In [1]: import numpy as np

In [2]: from numpy import linalg as LA

In [3]: np.set_printoptions(precision=4, suppress=True, linewidth=200)

In [4]: data = np.maximum(np.array([[0, 3, -2],
   ...:     [0, 3, 1],
   ...:     [-3, 1, 2],
   ...:     [2, 1, -1],
   ...:     [3, 2, -2],
   ...:     [3, 0, -1],
   ...:     [-3, 3, -1],
   ...:     [-2, -2, 3],
   ...:     [3, 3, -3],
   ...:     [3, 2, 0],
   ...:     [3, -3, 2],
   ...:     [3, -1, -3],
   ...:     [0, 1, 0],
   ...:     [1, -3, -1],
   ...:     [0, -2, -1],
   ...:     [1, -1, -2],
   ...:     [-3, 1, -2],
   ...:     [0, -3, 0],
   ...:     [-3, 0, 1],
   ...:     [1, -2, 1],
   ...:     [-3, -1, 3],
   ...:     [-1, 1, 3],
   ...:     [1, 1, 1],
   ...:     [0, -2, -2],
   ...:     [2, 1, 0],
   ...:     [0, -3, 1],
   ...:     [1, 1, -2],
   ...:     [0, 1, 1],
   ...:     [3, -1, 3]]) @ np.array([[0, 5, 8, 6, 5, 5, 1], [7, 7, 6, 0, 6, 1, 4], [5, 6, 6, 5, 8, 4, 6]]) + np.array([3, 1, 0, 1, 2, 0, 1]), 0)

In [5]: print(data)
[[14 10  6  0  4  0  1]
 [29 28 24  6 28  7 19]
 [20  5  0  0  9  0 14]
 [ 5 12 16  8 10  7  1]
 [ 7 18 24  9 13  9  0]
 [ 0 10 18 14  9 11  0]
 [19  1  0  0  0  0  4]
 [ 4  0  0  4  4  0  9]
 [ 9 19 24  4 11  6  0]
 [17 30 36 19 29 17 12]
 [ 0  7 18 29 15 20  4]
 [ 0  0  0  4  0  2  0]
 [10  8  6  1  8  1  5]
 [ 0  0  0  2  0  0  0]
 [ 0  0  0  0  0  0  0]
 [ 0  0  0  0  0  0  0]
 [ 0  0  0  0  0  0  0]
 [ 0  0  0  1  0  0  0]
 [ 8  0  0  0  0  0  4]
 [ 0  0  2 12  3  7  0]
 [11  0  0  0  5  0 12]
 [25 21 16 10 27  8 22]
 [15 19 20 12 21 10 12]
 [ 0  0  0  0  0  0  0]
 [10 18 22 13 18 11  7]
 [ 0  0  0  6  0  1  0]
 [ 0  1  2  0  0  0  0]
 [15 14 12  6 16  5 11]
 [11 27 36 34 35 26 18]]

In [6]: W2 = data[[27, 8]].astype(float)

In [7]: for _ in range(4):
   ...:     labels = LA.norm(data[:, None] - W2, axis=-1).argmin(axis=1)
   ...:     W2 = np.array([data[labels == j].mean(axis=0) for j in range(2)])
   ...: 

In [8]: print(labels)
[0 1 0 1 1 1 0 0 1 1 1 0 0 0 0 0 0 0 0 0 0 1 1 0 1 0 0 1 1]

In [9]: print(W2[1] - W2[0])
[ 6.8578 17.1127 21.2255 11.902  17.3922 10.7696  5.951 ]

In [10]: Xc = data - data.mean(axis=0)

In [11]: vecs = LA.svd(Xc)[2][:1]

In [12]: other = Xc - Xc @ vecs.T @ vecs

In [13]: print(other.std(axis=0))
[6.7027 2.7348 3.4157 5.4664 1.8405 3.3815 4.8442]

In [14]: print(LA.norm(other, axis=1).round(6).argmax())
10

In [15]: print(np.cov(Xc @ vecs.T, rowvar=False))
451.26994487339414

In [16]: A = np.array([[9, 3, 0, 8, 6, 3, 3, 8],
    ...:     [1, 8, 5, 6, 3, 5, 4, 7],
    ...:     [5, 7, 6, 0, 2, 0, 0, 7],
    ...:     [8, 6, 3, 2, 2, 4, 5, 0],
    ...:     [3, 3, 7, 3, 7, 2, 5, 6],
    ...:     [2, 5, 4, 8, 1, 4, 4, 9],
    ...:     [5, 1, 8, 3, 6, 7, 6, 2],
    ...:     [8, 7, 3, 7, 4, 3, 6, 7]])

In [17]: print(A)
[[9 3 0 8 6 3 3 8]
 [1 8 5 6 3 5 4 7]
 [5 7 6 0 2 0 0 7]
 [8 6 3 2 2 4 5 0]
 [3 3 7 3 7 2 5 6]
 [2 5 4 8 1 4 4 9]
 [5 1 8 3 6 7 6 2]
 [8 7 3 7 4 3 6 7]]

In [18]: rng = np.random.default_rng(31103)

In [19]: other = data + rng.integers(-2, 3, (29, 1)) @ rng.integers(-2, 3, (1, 7))

In [20]: print(other)
[[15  8  4  0  3  1  3]
 [27 32 28  6 30  5 15]
 [22  1 -4  0  7  2 18]
 [ 7  8 12  8  8  9  5]
 [ 7 18 24  9 13  9  0]
 [ 0 10 18 14  9 11  0]
 [20 -1 -2  0 -1  1  6]
 [ 2  4  4  4  6 -2  5]
 [10 17 22  4 10  7  2]
 [15 34 40 19 31 15  8]
 [ 1  5 16 29 14 21  6]
 [ 2 -4 -4  4 -2  4  4]
 [11  6  4  1  7  2  7]
 [-1  2  2  2  1 -1 -2]
 [ 2 -4 -4  0 -2  2  4]
 [-2  4  4  0  2 -2 -4]
 [ 2 -4 -4  0 -2  2  4]
 [ 2 -4 -4  1 -2  2  4]
 [ 6  4  4  0  2 -2  0]
 [ 0  0  2 12  3  7  0]
 [10  2  2  0  6 -1 10]
 [24 23 18 10 28  7 20]
 [16 17 18 12 20 11 14]
 [-2  4  4  0  2 -2 -4]
 [11 16 20 13 17 12  9]
 [-1  2  2  6  1  0 -2]
 [ 1 -1  0  0 -1  1  2]
 [17 10  8  6 14  7 15]
 [10 29 38 34 36 25 16]]

In [21]: print(LA.matrix_rank(other - data, tol=1e-8))
1

In [22]: print(np.abs(other - data).sum(axis=1))
[ 9 18 18 18  0  0  9 18  9 18  9 18  9  9 18 18 18 18 18  0  9  9  9 18  9  9  9 18  9]
